>>> import numpy as np
>>> np.set_printoptions(precision=3, suppress=True, linewidth=140)
>>> W0 = np.load("test19.npy")
>>> W0
array([[ 1,  0,  0,  0,  0,  0,  0,  0,  0,  0,  0],
       [ 9,  1,  0,  0,  0,  0,  0,  0,  0,  0,  0],
       [-9, -6,  1,  0,  0,  0,  0,  0,  0,  0,  0],
       [ 9, -1,  2,  1,  0,  0,  0,  0,  0,  0,  0],
       [ 3,  9,  0,  6,  1,  0,  0,  0,  0,  0,  0],
       [-6,  6, -6,  7,  1,  1,  0,  0,  0,  0,  0],
       [-9,  5, -2, -3,  3, -6,  1,  0,  0,  0,  0],
       [-6, -7, -8,  8, -6, -4, -4,  1,  0,  0,  0],
       [ 9, -6,  2, -9, -3, -9, -2, -6,  1,  0,  0],
       [-8, -5,  2,  7,  0, -1,  1, -6,  2,  1,  0],
       [-6,  6,  3, -5,  6, -8,  7,  0, -2,  7,  1]])
>>> # triangular
>>> np.linalg.cond(W0) > 100
np.True_
>>> np.argsort(-np.linalg.norm(W0, axis=0).round(6), kind="stable")[:3]
array([0, 1, 3])
>>> round(float(np.linalg.norm(W0, 2) / np.linalg.norm(W0)), 3)
0.61
>>> U, sigma, Vh = np.linalg.svd(W0)
>>> np.argmax(sigma[:-1] / (sigma[1:] + 1e-6)) + 1
np.int64(10)
>>> other = U[:, :10] @ np.diag(sigma[:10]) @ Vh[:10]
>>> other.round(3) + 0
array([[ 1.,  0.,  0.,  0.,  0.,  0.,  0.,  0.,  0.,  0.,  0.],
       [ 9.,  1.,  0.,  0.,  0.,  0.,  0.,  0.,  0.,  0.,  0.],
       [-9., -6.,  1.,  0.,  0.,  0.,  0.,  0.,  0.,  0.,  0.],
       [ 9., -1.,  2.,  1.,  0.,  0.,  0.,  0.,  0.,  0.,  0.],
       [ 3.,  9.,  0.,  6.,  1.,  0.,  0.,  0.,  0.,  0.,  0.],
       [-6.,  6., -6.,  7.,  1.,  1.,  0.,  0.,  0.,  0.,  0.],
       [-9.,  5., -2., -3.,  3., -6.,  1.,  0.,  0.,  0.,  0.],
       [-6., -7., -8.,  8., -6., -4., -4.,  1.,  0.,  0.,  0.],
       [ 9., -6.,  2., -9., -3., -9., -2., -6.,  1.,  0.,  0.],
       [-8., -5.,  2.,  7.,  0., -1.,  1., -6.,  2.,  1.,  0.],
       [-6.,  6.,  3., -5.,  6., -8.,  7.,  0., -2.,  7.,  1.]])
>>> np.linalg.matrix_rank(other)
np.int64(10)
>>> round(np.linalg.norm(W0 - other) / np.linalg.norm(W0), 3)
np.float64(0.0)
>>> np.linalg.matrix_rank(W0, rtol=0.05)
np.int64(8)
>>> u, v = W0[0], W0[6]
>>> u @ v
np.int64(-9)
>>> u @ u
np.int64(1)
>>> p = (u @ v) / (u @ u) * u
>>> np.linalg.matrix_rank(np.outer(u, v))
np.int64(1)
>>> p
array([-9., -0., -0., -0., -0., -0., -0., -0., -0., -0., -0.])
>>> v - p
array([ 0.,  5., -2., -3.,  3., -6.,  1.,  0.,  0.,  0.,  0.])
>>> (v - p) @ u
np.float64(0.0)
>>> W0.sum(axis=1)
array([  1,  10, -14,  11,  19,   3, -11, -26, -23,  -7,   9])
>>> round(float(np.linalg.norm(W0)), 3)
42.988
>>> np.abs(W0).max()
np.int64(9)
>>> W0[:, 11]
Traceback (most recent call last):
  File "<python-input-26>", line 1, in <module>
    W0[:, 11]
    ~~^^^^^^^
IndexError: index 11 is out of bounds for axis 1 with size 11
>>> np.linalg.matrix_rank(W0)
np.int64(11)
>>> np.round(np.linalg.svd(W0, compute_uv=False), 3) + 0
array([26.211, 21.71 , 19.597, 12.191, 10.124,  6.476,  2.916,  1.942,  0.472,  0.023,  0.   ])
>>> W0 - W0[0]
array([[  0,   0,   0,   0,   0,   0,   0,   0,   0,   0,   0],
       [  8,   1,   0,   0,   0,   0,   0,   0,   0,   0,   0],
       [-10,  -6,   1,   0,   0,   0,   0,   0,   0,   0,   0],
       [  8,  -1,   2,   1,   0,   0,   0,   0,   0,   0,   0],
       [  2,   9,   0,   6,   1,   0,   0,   0,   0,   0,   0],
       [ -7,   6,  -6,   7,   1,   1,   0,   0,   0,   0,   0],
       [-10,   5,  -2,  -3,   3,  -6,   1,   0,   0,   0,   0],
       [ -7,  -7,  -8,   8,  -6,  -4,  -4,   1,   0,   0,   0],
       [  8,  -6,   2,  -9,  -3,  -9,  -2,  -6,   1,   0,   0],
       [ -9,  -5,   2,   7,   0,  -1,   1,  -6,   2,   1,   0],
       [ -7,   6,   3,  -5,   6,  -8,   7,   0,  -2,   7,   1]])
>>> rng = np.random.default_rng(85130)
>>> lab = rng.permutation(11)
>>> lab
array([ 8,  4,  5,  7,  3,  1,  0,  6,  2, 10,  9])
>>> other = W0[lab][:, lab]
>>> np.allclose(other, W0)
False
>>> round(float(np.linalg.det(other)), 3), round(np.linalg.det(W0[lab]), 3)
(1.0, np.float64(-1.0))
>>> arr = np.load("x.npy")
>>> arr
array([[-0.77 , -0.493,  0.879,  0.592, -0.67 ,  0.159,  0.336, -0.03 , -0.354],
       [-0.977, -0.706,  0.789,  0.264, -0.867,  0.827,  0.291, -0.129,  0.1  ],
       [-1.   , -0.93 ,  0.578, -0.438, -0.986,  0.997,  0.245, -0.327,  0.766],
       [-0.319,  0.06 , -0.786, -0.623,  0.09 ,  0.604, -0.245, -0.06 ,  0.53 ],
       [ 0.119, -0.06 ,  0.558,  0.397, -0.09 , -0.345,  0.149,  0.03 , -0.319],
       [ 0.43 ,  0.38 , -0.925, -0.735,  0.537,  0.345, -0.38 , -0.02 ,  0.565],
       [ 1.   ,  0.985, -1.   , -0.993,  0.999, -0.762, -0.905,  0.159,  0.898],
       [-0.02 ,  0.217, -0.896, -0.726,  0.319,  0.565, -0.336, -0.05 ,  0.598],
       [ 0.987,  0.786, -0.932, -0.537,  0.92 , -0.808, -0.422,  0.129,  0.11 ],
       [ 0.207,  0.   ,  0.405,  0.3  ,  0.   , -0.327,  0.1  ,  0.03 , -0.254],
       [ 0.968,  0.696, -0.859, -0.414,  0.859, -0.744, -0.336,  0.11 ,  0.05 ],
       [-0.611, -0.363,  0.753,  0.454, -0.515,  0.1  ,  0.245, -0.02 , -0.264],
       [ 0.999,  0.77 ,  0.716,  0.843,  0.91 , -0.996,  0.149,  0.291, -0.887],
       [-0.998, -0.901,  0.976,  0.635, -0.977,  0.93 ,  0.537, -0.188, -0.08 ],
       [-0.371, -0.493,  0.99 ,  0.923, -0.67 , -0.696,  0.572,  0.06 , -0.818],
       [-0.905, -0.617,  0.912,  0.604, -0.793,  0.414,  0.38 , -0.06 , -0.31 ],
       [-0.08 , -0.363,  0.979,  0.89 , -0.515, -0.726,  0.501,  0.07 , -0.782],
       [-0.869, -0.273, -0.731, -0.68 , -0.397,  0.881, -0.197, -0.129,  0.664],
       [-0.53 , -0.414,  0.923,  0.721, -0.578, -0.254,  0.38 ,  0.01 , -0.537],
       [-0.774, -0.217, -0.604, -0.558, -0.319,  0.786, -0.149, -0.1  ,  0.544],
       [ 0.999,  0.919, -0.984, -0.68 ,  0.983, -0.94 , -0.572,  0.197,  0.11 ]])
>>> lab = arr[:, 6] > np.median(arr[:, 6])
>>> u = arr[lab].mean(axis=0) - arr[~lab].mean(axis=0)
>>> lab.astype(int)
array([1, 1, 1, 0, 0, 0, 0, 0, 0, 0, 0, 1, 0, 1, 1, 1, 1, 0, 1, 0, 0])
>>> np.round((((arr - arr.mean(axis=0)) @ u > 0) == lab).mean(), 3)
np.float64(0.905)
>>> u
array([-1.004, -0.942,  1.367,  0.883, -1.131,  0.34 ,  0.649, -0.117, -0.471])
